$ ipython --no-banner

In [1]: import numpy as np

In [2]: np.set_printoptions(suppress=True, linewidth=140)

In [3]: m1 = np.array([[0.0, -0.1, 0.2, -0.6, -1.3, 0.0, -1.8],
   ...:     [-1.1, 0.4, 0.1, -0.8, -2.1, 0.8, 0.9],
   ...:     [-1.3, -1.8, 1.9, -0.9, -0.9, 0.8, 0.2],
   ...:     [-1.8, -1.6, 1.5, 0.2, 0.9, 0.0, -0.3]])

In [4]: round(float(np.linalg.norm(m1[0] - m1[2])), 2)
Out[4]: 3.52

In [5]: round(float(np.linalg.norm(m1, 2)), 2)
Out[5]: 4.25

In [6]: m1[0] @ m1[2]
Out[6]: np.float64(1.91)

In [7]: np.linalg.norm(m1, axis=1).argmax()
Out[7]: np.int64(2)

In [8]: np.round(np.linalg.norm(m1) ** 2 / np.linalg.norm(m1, 2) ** 2, 2)
Out[8]: np.float64(1.83)

In [9]: w1 = np.array([[9, 8, 1],
   ...:     [0, -7, -5],
   ...:     [-5, 6, 1],
   ...:     [-5, 0, 7],
   ...:     [7, 5, -8],
   ...:     [-1, 6, -2],
   ...:     [-5, -9, -2]])

In [10]: b = np.array([3, -2, 3])

In [11]: act = np.maximum(m1 @ w1 + b, 0)

In [12]: act.round(2)
Out[12]: 
array([[ 4.9,  9.6, 13.5],
       [ 0. ,  0. ,  7.8],
       [ 0. , 10.1, 11.5],
       [ 0. , 11. ,  5.5]])

In [13]: (act > 0).astype(int)
Out[13]: 
array([[1, 1, 1],
       [0, 0, 1],
       [0, 1, 1],
       [0, 1, 1]])

In [14]: C = np.array([[0, 1, 5], [2, 5, 0], [3, 3, 5]])

In [15]: w1 @ C
Out[15]: 
array([[ 19,  52,  50],
       [-29, -50, -25],
       [ 15,  28, -20],
       [ 21,  16,  10],
       [-14,   8,  -5],
       [  6,  23, -15],
       [-24, -56, -35]])

In [16]: (act @ C).round(6).argmax(axis=1)
Out[16]: array([1, 2, 1, 1])

In [17]: J = np.load("out8.npy")

In [18]: J
Out[18]: 
array([[ -4,  -3,  -5, -12,  -9, -15],
       [  1,   3,   4,   3,   9,  12],
       [  1,  -1,   1,   3,  -3,   3],
       [ 12,   9,  15,  -4,  -3,  -5],
       [ -3,  -9, -12,   1,   3,   4],
       [ -3,   3,  -3,   1,  -1,   1]])

In [19]: def softmax(z):
    ...:     e = np.exp(z - z.max(axis=-1, keepdims=True))
    ...:     return e / e.sum(axis=-1, keepdims=True)
    ...: 

In [20]: np.round(softmax(10 * m1[0]), 2) + 0
Out[20]: array([0.1 , 0.04, 0.76, 0.  , 0.  , 0.1 , 0.  ])

In [21]: np.round(softmax(m1[0]), 2)
Out[21]: array([0.2 , 0.18, 0.24, 0.11, 0.05, 0.2 , 0.03])

In [22]: np.round(softmax(m1[0] + 2), 2)
Out[22]: array([0.2 , 0.18, 0.24, 0.11, 0.05, 0.2 , 0.03])

In [23]: S = m1 @ m1.T / np.sqrt(7)

In [24]: np.round(softmax(S + np.triu(np.full(S.shape, -np.inf), 1)), 2)
Out[24]: 
array([[1.  , 0.  , 0.  , 0.  ],
       [0.08, 0.92, 0.  , 0.  ],
       [0.03, 0.08, 0.89, 0.  ],
       [0.02, 0.02, 0.31, 0.65]])

In [25]: np.round(softmax(S), 2)
Out[25]: 
array([[0.61, 0.15, 0.17, 0.07],
       [0.07, 0.72, 0.19, 0.03],
       [0.03, 0.06, 0.74, 0.17],
       [0.02, 0.02, 0.31, 0.65]])

In [26]: softmax(S).round(6).argmax(axis=1)
Out[26]: array([0, 1, 2, 3])

In [27]: np.round(softmax(S)[0] @ m1, 2)
Out[27]: array([-0.51, -0.42,  0.56, -0.62, -1.19,  0.25, -0.96])
